% python3 -q
>>> import numpy as np
>>> np.set_printoptions(precision=2, suppress=True, linewidth=100, legacy="1.25")
>>> rd = lambda a: np.round(a, 2) + 0
>>> X = np.loadtxt("arr.csv", delimiter=",")
>>> X
array([[4., 3., 0., 0., 0., 0., 0., 0., 0., 3.],
       [3., 4., 0., 0., 0., 0., 0., 0., 0., 3.],
       [0., 0., 4., 3., 3., 3., 0., 3., 3., 0.],
       [0., 0., 3., 4., 3., 3., 0., 3., 3., 0.],
       [0., 0., 3., 3., 4., 3., 0., 3., 3., 0.],
       [0., 0., 3., 3., 3., 4., 0., 3., 3., 0.],
       [0., 0., 0., 0., 0., 0., 4., 0., 0., 0.],
       [0., 0., 3., 3., 3., 3., 0., 4., 3., 0.],
       [0., 0., 3., 3., 3., 3., 0., 3., 4., 0.],
       [3., 3., 0., 0., 0., 0., 0., 0., 0., 4.]])
>>> # splits into 3 blocks
>>> ang = np.radians(180)
>>> r_ = np.eye(10)
>>> r_[3, 3] = r_[2, 2] = np.cos(ang)
>>> r_[3, 2], r_[2, 3] = -np.sin(ang), np.sin(ang)
>>> rd(r_)
array([[ 1.,  0.,  0.,  0.,  0.,  0.,  0.,  0.,  0.,  0.],
       [ 0.,  1.,  0.,  0.,  0.,  0.,  0.,  0.,  0.,  0.],
       [ 0.,  0., -1.,  0.,  0.,  0.,  0.,  0.,  0.,  0.],
       [ 0.,  0.,  0., -1.,  0.,  0.,  0.,  0.,  0.,  0.],
       [ 0.,  0.,  0.,  0.,  1.,  0.,  0.,  0.,  0.,  0.],
       [ 0.,  0.,  0.,  0.,  0.,  1.,  0.,  0.,  0.,  0.],
       [ 0.,  0.,  0.,  0.,  0.,  0.,  1.,  0.,  0.,  0.],
       [ 0.,  0.,  0.,  0.,  0.,  0.,  0.,  1.,  0.,  0.],
       [ 0.,  0.,  0.,  0.,  0.,  0.,  0.,  0.,  1.,  0.],
       [ 0.,  0.,  0.,  0.,  0.,  0.,  0.,  0.,  0.,  1.]])
>>> out = X @ r_.T
>>> np.abs(out - X).max(axis=0)
array([0., 0., 8., 8., 0., 0., 0., 0., 0., 0.])
>>> rd(np.linalg.det(r_)), np.trace(r_)
(1.0, 6.0)
>>> np.allclose(np.linalg.norm(X, axis=1), np.linalg.norm(out, axis=1))
True
>>> np.allclose(X @ X.T, out @ out.T)
True
>>> out = X[0, 0] * X[1:] - np.outer(X[1:, 0], X[0])
>>> out
array([[ 0.,  7.,  0.,  0.,  0.,  0.,  0.,  0.,  0.,  3.],
       [ 0.,  0., 16., 12., 12., 12.,  0., 12., 12.,  0.],
       [ 0.,  0., 12., 16., 12., 12.,  0., 12., 12.,  0.],
       [ 0.,  0., 12., 12., 16., 12.,  0., 12., 12.,  0.],
       [ 0.,  0., 12., 12., 12., 16.,  0., 12., 12.,  0.],
       [ 0.,  0.,  0.,  0.,  0.,  0., 16.,  0.,  0.,  0.],
       [ 0.,  0., 12., 12., 12., 12.,  0., 16., 12.,  0.],
       [ 0.,  0., 12., 12., 12., 12.,  0., 12., 16.,  0.],
       [ 0.,  3.,  0.,  0.,  0.,  0.,  0.,  0.,  0.,  7.]])
>>> np.flatnonzero(~out.round(6).any(axis=1))
array([], dtype=int64)
>>> X[:, 0] / X[0, 0]
array([1.  , 0.75, 0.  , 0.  , 0.  , 0.  , 0.  , 0.  , 0.  , 0.75])
>>> vec = np.ones(10)
>>> for _ in range(3):
...     vec = X @ vec
...     vec /= np.linalg.norm(vec)
...     print(round(vec @ X @ vec, 2))
... 
17.82
18.66
18.91
>>> rd(vec)
array([0.06, 0.06, 0.41, 0.41, 0.41, 0.41, 0.  , 0.41, 0.41, 0.06])
>>> low = np.linalg.cholesky(X)
>>> X / np.sqrt(np.outer(np.diag(X), np.diag(X)))
array([[1.  , 0.75, 0.  , 0.  , 0.  , 0.  , 0.  , 0.  , 0.  , 0.75],
       [0.75, 1.  , 0.  , 0.  , 0.  , 0.  , 0.  , 0.  , 0.  , 0.75],
       [0.  , 0.  , 1.  , 0.75, 0.75, 0.75, 0.  , 0.75, 0.75, 0.  ],
       [0.  , 0.  , 0.75, 1.  , 0.75, 0.75, 0.  , 0.75, 0.75, 0.  ],
       [0.  , 0.  , 0.75, 0.75, 1.  , 0.75, 0.  , 0.75, 0.75, 0.  ],
       [0.  , 0.  , 0.75, 0.75, 0.75, 1.  , 0.  , 0.75, 0.75, 0.  ],
       [0.  , 0.  , 0.  , 0.  , 0.  , 0.  , 1.  , 0.  , 0.  , 0.  ],
       [0.  , 0.  , 0.75, 0.75, 0.75, 0.75, 0.  , 1.  , 0.75, 0.  ],
       [0.  , 0.  , 0.75, 0.75, 0.75, 0.75, 0.  , 0.75, 1.  , 0.  ],
       [0.75, 0.75, 0.  , 0.  , 0.  , 0.  , 0.  , 0.  , 0.  , 1.  ]])
>>> rd(low)
array([[2.  , 0.  , 0.  , 0.  , 0.  , 0.  , 0.  , 0.  , 0.  , 0.  ],
       [1.5 , 1.32, 0.  , 0.  , 0.  , 0.  , 0.  , 0.  , 0.  , 0.  ],
       [0.  , 0.  , 2.  , 0.  , 0.  , 0.  , 0.  , 0.  , 0.  , 0.  ],
       [0.  , 0.  , 1.5 , 1.32, 0.  , 0.  , 0.  , 0.  , 0.  , 0.  ],
       [0.  , 0.  , 1.5 , 0.57, 1.2 , 0.  , 0.  , 0.  , 0.  , 0.  ],
       [0.  , 0.  , 1.5 , 0.57, 0.36, 1.14, 0.  , 0.  , 0.  , 0.  ],
       [0.  , 0.  , 0.  , 0.  , 0.  , 0.  , 2.  , 0.  , 0.  , 0.  ],
       [0.  , 0.  , 1.5 , 0.57, 0.36, 0.26, 0.  , 1.11, 0.  , 0.  ],
       [0.  , 0.  , 1.5 , 0.57, 0.36, 0.26, 0.  , 0.21, 1.09, 0.  ],
       [1.5 , 0.57, 0.  , 0.  , 0.  , 0.  , 0.  , 0.  , 0.  , 1.2 ]])
>>> rd(np.diag(low) ** 2)
array([4.  , 1.75, 4.  , 1.75, 1.43, 1.3 , 4.  , 1.23, 1.19, 1.43])
>>> rd(np.prod(np.diag(low)) ** 2), rd(np.linalg.det(X))
(760.0, 760.0)
